>>> import numpy as np
>>> from numpy import linalg as LA
>>> np.set_printoptions(precision=3, suppress=True, linewidth=160)
>>> W0 = np.loadtxt("layer10.csv", delimiter=",")
>>> W0
array([[ 17.947, -21.931, -17.947, -19.957, -29.931,  -5.975, -11.953,  15.945,  -1.99 , -31.91 ],
       [  7.998,  -8.791,  -7.634, -11.002, -15.944,  -1.548,  -3.472,   5.748,  -0.39 , -14.11 ],
       [  4.791,  -4.43 ,  -4.069,  -7.417, -10.542,  -0.43 ,  -1.082,   2.61 ,  -0.069,  -7.778],
       [  2.67 ,  -1.563,  -1.615,  -4.492,  -6.268,   0.049,   0.155,   0.732,  -0.003,  -3.282],
       [  1.377,  -0.055,  -0.2  ,  -2.154,  -2.977,   0.049,   0.433,  -0.069,  -0.095,  -0.544],
       [  1.227,   0.061,  -0.074,  -1.841,  -2.545,   0.022,   0.405,  -0.109,  -0.113,  -0.282],
       [  0.881,   0.214,   0.123,  -1.123,  -1.565,  -0.055,   0.273,  -0.125,  -0.146,   0.154],
       [  0.842,   0.219,   0.134,  -1.046,  -1.461,  -0.062,   0.254,  -0.121,  -0.147,   0.184],
       [  0.658,   0.212,   0.158,  -0.717,  -1.012,  -0.09 ,   0.163,  -0.088,  -0.144,   0.261],
       [  0.419,   0.149,   0.127,  -0.379,  -0.545,  -0.092,   0.066,  -0.039,  -0.114,   0.232],
       [  0.259,   0.092,   0.084,  -0.208,  -0.303,  -0.069,   0.024,  -0.015,  -0.077,   0.16 ],
       [ -1.137,  -0.214,  -0.314,   0.424,   0.725,   0.557,   0.299,  -0.221,   0.457,  -0.727],
       [ -7.766,   1.47 ,  -0.191,   0.933,   2.66 ,   5.11 ,   4.982,  -4.12 ,   3.45 ,  -2.042],
       [ -9.695,   2.314,   0.12 ,   1.039,   3.194,   6.502,   6.582,  -5.505,   4.308,  -1.954],
       [-15.124,   5.053,   1.295,   1.386,   4.781,  10.446,  11.275,  -9.628,   6.687,  -1.168],
       [-26.038,  11.478,   4.434,   2.294,   8.3  ,  18.397,  21.133, -18.46 ,  11.353,   1.823],
       [-32.175,  15.407,   6.472,   2.906,  10.428,  22.863,  26.806, -23.603,  13.928,   4.009]])
>>> u = np.array([-3, 0])
>>> np.cross(W0[0, :3], W0[1, :3])
array([ 9.643, -6.539, 17.633])
>>> np.convolve(W0[0], u)
array([-53.841,  65.794,  53.841,  59.871,  89.794,  17.924,  35.859, -47.835,   5.971,  95.73 ,   0.   ])
>>> J = np.load("test5.npy")
>>> J
array([[0, 0, 0, 0, 0, 1, 0],
       [0, 0, 0, 0, 0, 0, 1],
       [0, 0, 1, 0, 0, 0, 0],
       [0, 0, 0, 0, 1, 0, 0],
       [1, 0, 0, 0, 0, 0, 0],
       [0, 1, 0, 0, 0, 0, 0],
       [0, 0, 0, 1, 0, 0, 0]])
>>> x0 = np.array([2, 1, 2, -4, 4, 4, -4])
>>> target = J @ x0
>>> b, lr = np.zeros(7), 1 / LA.norm(J, 2) ** 2
>>> for i in range(300):
...     b -= lr * J.T @ (J @ b - target)
...     if i % 50 == 0: print(i, round(LA.norm(J @ b - target), 3))
... 
0 0.0
50 0.0
100 0.0
150 0.0
200 0.0
250 0.0
>>> round(LA.cond(J), 3)
np.float64(1.0)
>>> x0 = np.array([5, 1, 3, 2, 2, 4, 4])
>>> round(LA.norm(x0), 3), round(float(LA.norm(J @ x0)), 3)
(np.float64(8.66), 8.66)
>>> J.T @ (J @ x0)
array([5, 1, 3, 2, 2, 4, 4])
>>> print(round(float(LA.det(J)), 3))
-1.0
>>> np.sort(np.abs(np.degrees(np.angle(LA.eigvals(J)))))
array([  0.,   0.,  60.,  60., 120., 120., 180.])
>>> print(np.abs(LA.eigvals(J)))
[1. 1. 1. 1. 1. 1. 1.]
>>> F = np.load("sample0.npy")
>>> F
array([[ 0, -3,  0,  0,  0,  0,  0,  0,  0,  0],
       [ 0, -2,  0,  0,  0,  0,  0,  0,  0,  0],
       [ 0,  0,  1,  1,  0,  0,  0,  0,  0,  0],
       [ 0,  0,  1,  0,  0,  0,  0,  0,  0,  0],
       [ 3,  0,  0,  0,  0,  0,  0,  0,  0,  0],
       [ 0,  0,  0,  0,  0,  0,  0,  2,  0,  0],
       [ 0,  2,  0,  0,  0,  0,  0,  0,  0,  0],
       [ 0, -2,  0,  0,  0,  0,  0,  0,  0, -1],
       [ 0,  0,  0, -2,  0,  0,  0,  0,  0, -3],
       [ 0,  0, -1,  0,  0,  0,  0,  0,  0,  0],
       [ 0,  0,  0,  0,  0,  0,  0,  0,  0,  0],
       [ 0,  0,  0,  0,  0,  0,  0,  2,  0,  1]])
>>> Uu, sigma, vt = LA.svd(F)
>>> sigma.round(3) + 0
array([4.637, 3.835, 3.   , 2.787, 1.809, 0.872, 0.   , 0.   , 0.   , 0.   ])
>>> np.argmax(sigma[:-1] / (sigma[1:] + 1e-6)) + 1
np.int64(6)
>>> Y = Uu[:, :6] @ np.diag(sigma[:6]) @ vt[:6]
>>> LA.matrix_rank(Y)
np.int64(6)
>>> feats = np.loadtxt("m.csv", delimiter=",")
>>> feats
array([[0.5  , 0.   , 0.   , 0.   , 0.   , 0.   , 0.25 , 0.25 ],
       [0.333, 0.333, 0.   , 0.333, 0.   , 0.   , 0.   , 0.   ],
       [0.   , 0.2  , 0.4  , 0.2  , 0.   , 0.   , 0.   , 0.2  ],
       [0.333, 0.   , 0.   , 0.333, 0.   , 0.   , 0.   , 0.333],
       [0.2  , 0.   , 0.   , 0.2  , 0.2  , 0.2  , 0.2  , 0.   ],
       [0.2  , 0.   , 0.   , 0.   , 0.2  , 0.4  , 0.2  , 0.   ],
       [0.   , 0.25 , 0.   , 0.25 , 0.   , 0.   , 0.25 , 0.25 ],
       [0.   , 0.   , 0.   , 0.   , 0.5  , 0.   , 0.   , 0.5  ]])
>>> np.sort(np.abs(LA.eigvals(feats)))
array([0.244, 0.244, 0.389, 0.389, 0.4  , 0.43 , 0.43 , 1.   ])
>>> u, v = feats[2], feats[0]
>>> u @ v
np.float64(0.05)
>>> u @ u
np.float64(0.28)
>>> p = (u @ v) / (u @ u) * u
>>> v - p
array([ 0.5  , -0.036, -0.071, -0.036,  0.   ,  0.   ,  0.25 ,  0.214])
>>> p
array([0.   , 0.036, 0.071, 0.036, 0.   , 0.   , 0.   , 0.036])
>>> ang = np.radians(15)
>>> Rm = np.eye(8)
>>> Rm[7, 7] = Rm[4, 4] = np.cos(ang)
>>> Rm[7, 4], Rm[4, 7] = -np.sin(ang), np.sin(ang)
>>> print(Rm)
[[ 1.     0.     0.     0.     0.     0.     0.     0.   ]
 [ 0.     1.     0.     0.     0.     0.     0.     0.   ]
 [ 0.     0.     1.     0.     0.     0.     0.     0.   ]
 [ 0.     0.     0.     1.     0.     0.     0.     0.   ]
 [ 0.     0.     0.     0.     0.966  0.     0.     0.259]
 [ 0.     0.     0.     0.     0.     1.     0.     0.   ]
 [ 0.     0.     0.     0.     0.     0.     1.     0.   ]
 [ 0.     0.     0.     0.    -0.259  0.     0.     0.966]]
>>> Y = feats @ Rm.T
>>> np.abs(Y - feats).max(axis=0)
array([0.   , 0.   , 0.   , 0.   , 0.112, 0.   , 0.   , 0.146])
>>> Y
array([[ 0.5  ,  0.   ,  0.   ,  0.   ,  0.065,  0.   ,  0.25 ,  0.241],
       [ 0.333,  0.333,  0.   ,  0.333,  0.   ,  0.   ,  0.   ,  0.   ],
       [ 0.   ,  0.2  ,  0.4  ,  0.2  ,  0.052,  0.   ,  0.   ,  0.193],
       [ 0.333,  0.   ,  0.   ,  0.333,  0.086,  0.   ,  0.   ,  0.322],
       [ 0.2  ,  0.   ,  0.   ,  0.2  ,  0.193,  0.2  ,  0.2  , -0.052],
       [ 0.2  ,  0.   ,  0.   ,  0.   ,  0.193,  0.4  ,  0.2  , -0.052],
       [ 0.   ,  0.25 ,  0.   ,  0.25 ,  0.065,  0.   ,  0.25 ,  0.241],
       [ 0.   ,  0.   ,  0.   ,  0.   ,  0.612,  0.   ,  0.   ,  0.354]])
>>> np.allclose(LA.norm(feats, axis=1), LA.norm(Y, axis=1))
True
